>>> import numpy as np
>>> np.set_printoptions(suppress=True, linewidth=200)
>>> arr = np.load("run8.npy")
>>> arr
array([[ 5.96 ,  3.125, -0.12 ,  0.083,  3.094,  6.059,  0.042],
       [ 3.974,  2.028,  0.089,  0.056,  1.978,  4.065,  0.09 ],
       [ 2.008,  1.022, -0.053, -0.002,  0.961,  1.89 ,  0.066],
       [ 0.063,  0.073, -0.17 , -0.095,  0.086,  0.023,  0.09 ],
       [-1.961, -1.258, -0.101, -0.014, -1.04 , -1.914, -0.074],
       [ 1.945,  0.985,  0.048, -0.001,  0.905,  1.758,  0.012]])
>>> left, sig, Vt = np.linalg.svd(arr)
>>> sig.round(3)
array([12.659,  0.284,  0.269,  0.174,  0.111,  0.029])
>>> np.argmax(sig[:-1] / (sig[1:] + 1e-6)) + 1
np.int64(1)
>>> other = left[:, :1] @ np.diag(sig[:1]) @ Vt[:1]
>>> np.linalg.matrix_rank(arr, rtol=0.05)
np.int64(1)
>>> np.round(np.linalg.norm(arr - other) / np.linalg.norm(arr), 3)
np.float64(0.035)
>>> other = arr / np.sqrt((arr ** 2).mean(axis=1, keepdims=True))
>>> np.linalg.matrix_rank(arr - arr.mean(axis=1, keepdims=True))
np.int64(6)
>>> np.linalg.matrix_rank(other) == np.linalg.matrix_rank(arr)
np.True_
>>> left, sig, Vt = np.linalg.svd(arr, full_matrices=False)
>>> print(np.abs(left[:, 0]).round(6).argmax())
0
>>> np.round(left.T @ arr @ Vt.T, 3) + 0
array([[12.659,  0.   ,  0.   ,  0.   ,  0.   ,  0.   ],
       [ 0.   ,  0.284,  0.   ,  0.   ,  0.   ,  0.   ],
       [ 0.   ,  0.   ,  0.269,  0.   ,  0.   ,  0.   ],
       [ 0.   ,  0.   ,  0.   ,  0.174,  0.   ,  0.   ],
       [ 0.   ,  0.   ,  0.   ,  0.   ,  0.111,  0.   ],
       [ 0.   ,  0.   ,  0.   ,  0.   ,  0.   ,  0.029]])
>>> print((sig > 1e-8).sum())
6
>>> print(np.round(np.cumsum(sig ** 2) / np.sum(sig ** 2), 3))
[0.999 0.999 1.    1.    1.    1.   ]
>>> np.allclose(left * sig @ Vt, arr)
True
>>> np.round(Vt @ Vt.T, 3) + 0
array([[1., 0., 0., 0., 0., 0.],
       [0., 1., 0., 0., 0., 0.],
       [0., 0., 1., 0., 0., 0.],
       [0., 0., 0., 1., 0., 0.],
       [0., 0., 0., 0., 1., 0.],
       [0., 0., 0., 0., 0., 1.]])
>>> np.round(np.abs(Vt[0]), 3)
array([0.627, 0.33 , 0.002, 0.007, 0.319, 0.63 , 0.009])
>>> print(left.shape, sig.shape, Vt.shape)
(6, 6) (6,) (6, 7)
>>> round(float(np.sqrt((sig ** 2).sum())), 3), round(float(np.linalg.norm(arr)), 3)
(12.667, 12.667)
